% python3 -q
>>> import numpy as np
>>> import numpy.linalg as la
>>> np.set_printoptions(suppress=True, linewidth=140)
>>> tidy = lambda a: np.round(a, 4) + 0
>>> Z = np.sign(np.array([[0, -1], [2, -2]]))
>>> out = (np.tril(Z, -1) + np.eye(2)) @ (np.triu(Z, 1) + np.eye(2))
>>> w = np.array([1, 1])
>>> W0 = np.rint(out * w @ la.inv(out)) + 0
>>> W0
array([[1., 0.],
       [0., 1.]])
>>> hat = np.triu(np.array([[1, 1], [2, 1]]), 1) + np.eye(2)
>>> out = hat @ W0 @ la.inv(hat)
>>> np.poly(out)
array([ 1., -2.,  1.])
>>> la.matrix_rank(out)
np.int64(2)
>>> out = np.array([[-1, 1, -2, 2, 3],
...     [-3, -1, 0, -1, -3],
...     [-1, -1, 0, -3, -3],
...     [-1, 2, -1, -3, 1],
...     [2, 2, 1, 3, 0]])
>>> arr = np.triu(out)
>>> arr
array([[-1,  1, -2,  2,  3],
       [ 0, -1,  0, -1, -3],
       [ 0,  0,  0, -3, -3],
       [ 0,  0,  0, -3,  1],
       [ 0,  0,  0,  0,  0]])
>>> hat = np.triu(np.array([[0, 2, 1, 3, 2],
...     [0, 2, 0, 0, 2],
...     [1, 0, 0, 0, 3],
...     [0, 3, 3, 1, 0],
...     [1, 3, 1, 0, 2]]), 1) + np.eye(5)
>>> out = hat @ arr @ la.inv(hat)
>>> tidy(la.det(out))
np.float64(0.0)
>>> la.matrix_rank(out)
np.int64(4)
>>> arr - arr[0]
array([[ 0,  0,  0,  0,  0],
       [ 1, -2,  2, -3, -6],
       [ 1, -1,  2, -5, -6],
       [ 1, -1,  2, -5, -2],
       [ 1, -1,  2, -2, -3]])
>>> tidy(la.norm(arr))
np.float64(7.6158)
>>> tidy(la.svd(arr, compute_uv=False))
array([6.5996, 3.2669, 1.8179, 0.6846, 0.    ])
>>> np.diff(arr, axis=0)
array([[ 1, -2,  2, -3, -6],
       [ 0,  1,  0, -2,  0],
       [ 0,  0,  0,  0,  4],
       [ 0,  0,  0,  3, -1]])
>>> Uu, sv, Vh = la.svd(arr)
>>> V = Vh[:(sv > 1e-8).sum()]
>>> rng = np.random.default_rng(45812)
>>> vec = arr[1] + 5 * arr[4] + rng.integers(2) * np.eye(5)[3]
>>> vec
array([ 0., -1.,  0., -1., -3.])
>>> tidy(np.diag(V.T @ V))
array([0.2, 1. , 0.8, 1. , 1. ])
>>> tidy(la.norm(vec - V.T @ V @ vec))
np.float64(0.0)
>>> tidy(V.T @ V)
array([[0.2, 0. , 0.4, 0. , 0. ],
       [0. , 1. , 0. , 0. , 0. ],
       [0.4, 0. , 0.8, 0. , 0. ],
       [0. , 0. , 0. , 1. , 0. ],
       [0. , 0. , 0. , 0. , 1. ]])
>>> J = np.loadtxt("test4.csv", delimiter=",")
>>> J
array([[ 5.,  5.,  5.,  5.],
       [ 5., 10., 10., 10.],
       [ 5., 10., 15., 15.],
       [ 5., 10., 15., 20.]])
>>> O, V = la.qr(J[:, :1])[0], la.qr(J[:, 1:])[0]
>>> sv = la.svd(O.T @ V, compute_uv=False)
>>> tidy(np.degrees(np.arccos(sv.clip(0, 1))))
array([12.921])
>>> tidy(np.sort(np.abs(la.eigvals(J))))
array([ 1.4156,  2.1301,  5.    , 41.4543])
>>> (J + J.T) / 2
array([[ 5.,  5.,  5.,  5.],
       [ 5., 10., 10., 10.],
       [ 5., 10., 15., 15.],
       [ 5., 10., 15., 20.]])
>>> np.allclose(J @ J.T, J.T @ J)
True
>>> tidy(np.abs(la.eigvals(J)).max())
np.float64(41.4543)
>>> K = np.loadtxt("data.csv", delimiter=",")
>>> K
array([[ 1.,  3.,  0., -4.],
       [ 3.,  4.,  0., -1.],
       [ 0.,  0.,  0.,  0.],
       [-3.,  0., -1., -5.],
       [-1.,  0., -2., -2.],
       [-1.,  3.,  1., -7.],
       [-3.,  0., -1., -5.],
       [ 0.,  0.,  0.,  0.],
       [ 1.,  4.,  1., -4.],
       [ 1.,  1., -2.,  1.],
       [ 2.,  3.,  2., -2.],
       [-1.,  0., -2., -2.],
       [ 0.,  0.,  0.,  0.]])
>>> hat = K @ la.solve(K.T @ K, K.T)
>>> tidy(np.trace(hat))
np.float64(4.0)
>>> np.allclose(hat @ hat, hat)
True
>>> W = np.array([[2, 4, 4, 9, 1, 4],
...     [2, 5, 2, 7, 2, 1],
...     [8, 9, 1, 1, 9, 1],
...     [8, 1, 3, 7, 9, 5]])
>>> coef = np.array([3, 0, 3, 2, 0, 2])
>>> act = np.maximum(K @ W + coef, 0)
>>> act
array([[ 0., 15.,  1.,  4.,  0.,  0.],
       [ 9., 31., 20., 50.,  2., 13.],
       [ 3.,  0.,  3.,  2.,  0.,  2.],
       [ 0.,  0.,  0.,  0.,  0.,  0.],
       [ 0.,  0.,  0.,  0.,  0.,  0.],
       [ 0., 13.,  0.,  0.,  0.,  0.],
       [ 0.,  0.,  0.,  0.,  0.,  0.],
       [ 3.,  0.,  3.,  2.,  0.,  2.],
       [ 0., 29.,  4., 12.,  0.,  0.],
       [ 0.,  0., 10., 23.,  0., 10.],
       [13., 39., 13., 29.,  8.,  5.],
       [ 0.,  0.,  0.,  0.,  0.,  0.],
       [ 3.,  0.,  3.,  2.,  0.,  2.]])
>>> tidy((act > 0).mean(axis=0))
array([0.3846, 0.3846, 0.6154, 0.6154, 0.1538, 0.4615])
>>> Z = np.array([[-4, -5, -3],
...     [-5, -3, 1],
...     [4, 2, -5],
...     [5, 0, -5],
...     [5, 5, -3],
...     [4, 2, 4]])
>>> W @ Z
array([[ 54,  -1, -54],
       [ 24,  -9, -48],
       [-19, -18, -48],
       [ 75,  18, -80]])
>>> Uu, sv, Vh = la.svd(act, full_matrices=False)
>>> tidy(sv / sv[0])
array([1.    , 0.3435, 0.1159, 0.0463, 0.029 , 0.0106])
>>> tidy(Vh @ Vh.T)
array([[1., 0., 0., 0., 0., 0.],
       [0., 1., 0., 0., 0., 0.],
       [0., 0., 1., 0., 0., 0.],
       [0., 0., 0., 1., 0., 0.],
       [0., 0., 0., 0., 1., 0.],
       [0., 0., 0., 0., 0., 1.]])
>>> tidy(Uu.T @ act @ Vh.T)
array([[89.6738,  0.    ,  0.    ,  0.    ,  0.    ,  0.    ],
       [ 0.    , 30.7998,  0.    ,  0.    ,  0.    ,  0.    ],
       [ 0.    ,  0.    , 10.3967,  0.    ,  0.    ,  0.    ],
       [ 0.    ,  0.    ,  0.    ,  4.1499,  0.    ,  0.    ],
       [ 0.    ,  0.    ,  0.    ,  0.    ,  2.601 ,  0.    ],
       [ 0.    ,  0.    ,  0.    ,  0.    ,  0.    ,  0.9522]])
>>> np.allclose(Uu * sv @ Vh, act)
True
>>> tidy(np.abs(Vh[0]))
array([0.1571, 0.6285, 0.2838, 0.685 , 0.0669, 0.1613])
>>> tidy(Uu.T @ Uu)
array([[1., 0., 0., 0., 0., 0.],
       [0., 1., 0., 0., 0., 0.],
       [0., 0., 1., 0., 0., 0.],
       [0., 0., 0., 1., 0., 0.],
       [0., 0., 0., 0., 1., 0.],
       [0., 0., 0., 0., 0., 1.]])
>>> (sv > 1e-8).sum()
np.int64(6)
>>> tidy(np.cumsum(sv ** 2) / np.sum(sv ** 2))
array([0.8814, 0.9854, 0.9973, 0.9992, 0.9999, 1.    ])
>>> cov = K.T @ K
>>> tidy(la.svd(K, compute_uv=False) ** 2)
array([175.8717,  70.8277,  14.9136,   0.3869])
>>> np.allclose(cov, cov.T)
True
>>> (K @ K.T).shape
(13, 13)
>>> la.matrix_rank(cov)
np.int64(4)
>>> tidy(la.eigvalsh(cov)[::-1])
array([175.8717,  70.8277,  14.9136,   0.3869])
>>> idx = K[:, 0] > np.median(K[:, 0])
>>> r0 = K[idx].mean(axis=0) - K[~idx].mean(axis=0)
>>> np.argsort(-np.abs(r0).round(6), kind="stable")
array([0, 1, 2, 3])
>>> idx.astype(int)
array([1, 1, 0, 0, 0, 0, 0, 0, 1, 1, 1, 0, 0])
>>> X = np.load("w.npy")
>>> X
array([[ 3,  0,  0,  0,  0],
       [ 0, -2,  0,  0,  0],
       [ 3, -2,  2,  0,  0],
       [ 1,  3,  2,  3,  0],
       [ 3,  3,  1, -3, -1]])
>>> r0 = np.array([3, 0, 3])
>>> np.array([np.convolve(row, r0, "same") for row in X])
array([[ 0,  9,  0,  0,  0],
       [-6,  0, -6,  0,  0],
       [-6, 15, -6,  6,  0],
       [ 9,  9, 18,  6,  9],
       [ 9, 12,  0,  0, -9]])
>>> np.convolve(X[1], r0)
array([ 0, -6,  0, -6,  0,  0,  0])
>>> np.correlate(X[1], X[3], "full")
array([ 0,  0, -6, -4, -6, -2,  0,  0,  0])
>>> np.kron(np.eye(2, dtype=int), X)
array([[ 3,  0,  0,  0,  0,  0,  0,  0,  0,  0],
       [ 0, -2,  0,  0,  0,  0,  0,  0,  0,  0],
       [ 3, -2,  2,  0,  0,  0,  0,  0,  0,  0],
       [ 1,  3,  2,  3,  0,  0,  0,  0,  0,  0],
       [ 3,  3,  1, -3, -1,  0,  0,  0,  0,  0],
       [ 0,  0,  0,  0,  0,  3,  0,  0,  0,  0],
       [ 0,  0,  0,  0,  0,  0, -2,  0,  0,  0],
       [ 0,  0,  0,  0,  0,  3, -2,  2,  0,  0],
       [ 0,  0,  0,  0,  0,  1,  3,  2,  3,  0],
       [ 0,  0,  0,  0,  0,  3,  3,  1, -3, -1]])
>>> np.einsum("ij,ji->", X, X)
np.int64(27)
>>> np.einsum("ii->", X)
np.int64(5)
>>> tidy(la.det(2 * X)), tidy(la.det(X))
(np.float64(1152.0), np.float64(36.0))
>>> O = X.astype(float).copy()
>>> for j in range(5):
...     O[:, j] -= O[:, :j] @ (O[:, :j].T @ O[:, j])
...     O[:, j] /= la.norm(O[:, j])
... 
>>> tidy(O.T @ O)
array([[1., 0., 0., 0., 0.],
       [0., 1., 0., 0., 0.],
       [0., 0., 1., 0., 0.],
       [0., 0., 0., 1., 0.],
       [0., 0., 0., 0., 1.]])
>>> w, V = la.eig(X)
>>> tidy(np.sort(la.eigvals(X.T)))
array([-2., -1.,  2.,  3.,  3.])
>>> tidy(np.sort(la.eigvals(la.inv(X))))
array([-1.    , -0.5   ,  0.3333,  0.3333,  0.5   ])
>>> tidy(la.norm(X[1] - X[3]))
np.float64(6.245)
>>> la.norm(X, axis=1).argmax()
np.int64(4)
>>> tidy(la.norm(X, 1)), tidy(la.norm(X, np.inf))
(np.float64(10.0), np.float64(11.0))
>>> Z = np.array([[1, 5, 4, 1], [5, 3, 1, 3], [5, 0, 5, 4], [1, 1, 1, 2]])
>>> feats = (rng.random((19, 4)) < 0.25) @ Z
>>> feats
array([[11,  8, 10,  8],
       [ 0,  0,  0,  0],
       [11,  4,  7,  9],
       [ 6,  1,  6,  6],
       [ 1,  5,  4,  1],
       [ 5,  0,  5,  4],
       [ 5,  0,  5,  4],
       [ 0,  0,  0,  0],
       [ 0,  0,  0,  0],
       [ 6,  8,  5,  4],
       [ 0,  0,  0,  0],
       [ 0,  0,  0,  0],
       [ 0,  0,  0,  0],
       [ 0,  0,  0,  0],
       [ 5,  3,  1,  3],
       [ 0,  0,  0,  0],
       [ 0,  0,  0,  0],
       [ 1,  1,  1,  2],
       [ 1,  5,  4,  1]])
>>> Xs = feats - feats.mean(axis=0)
>>> Uu, sv, Vh = la.svd(Xs, full_matrices=False)
>>> (np.sign(Uu[:, 0]) == np.sign(Uu[0, 0])).astype(int)
array([1, 0, 1, 1, 1, 1, 1, 0, 0, 1, 0, 0, 0, 0, 1, 0, 0, 0, 1])
>>> la.matrix_rank(Xs)
np.int64(4)
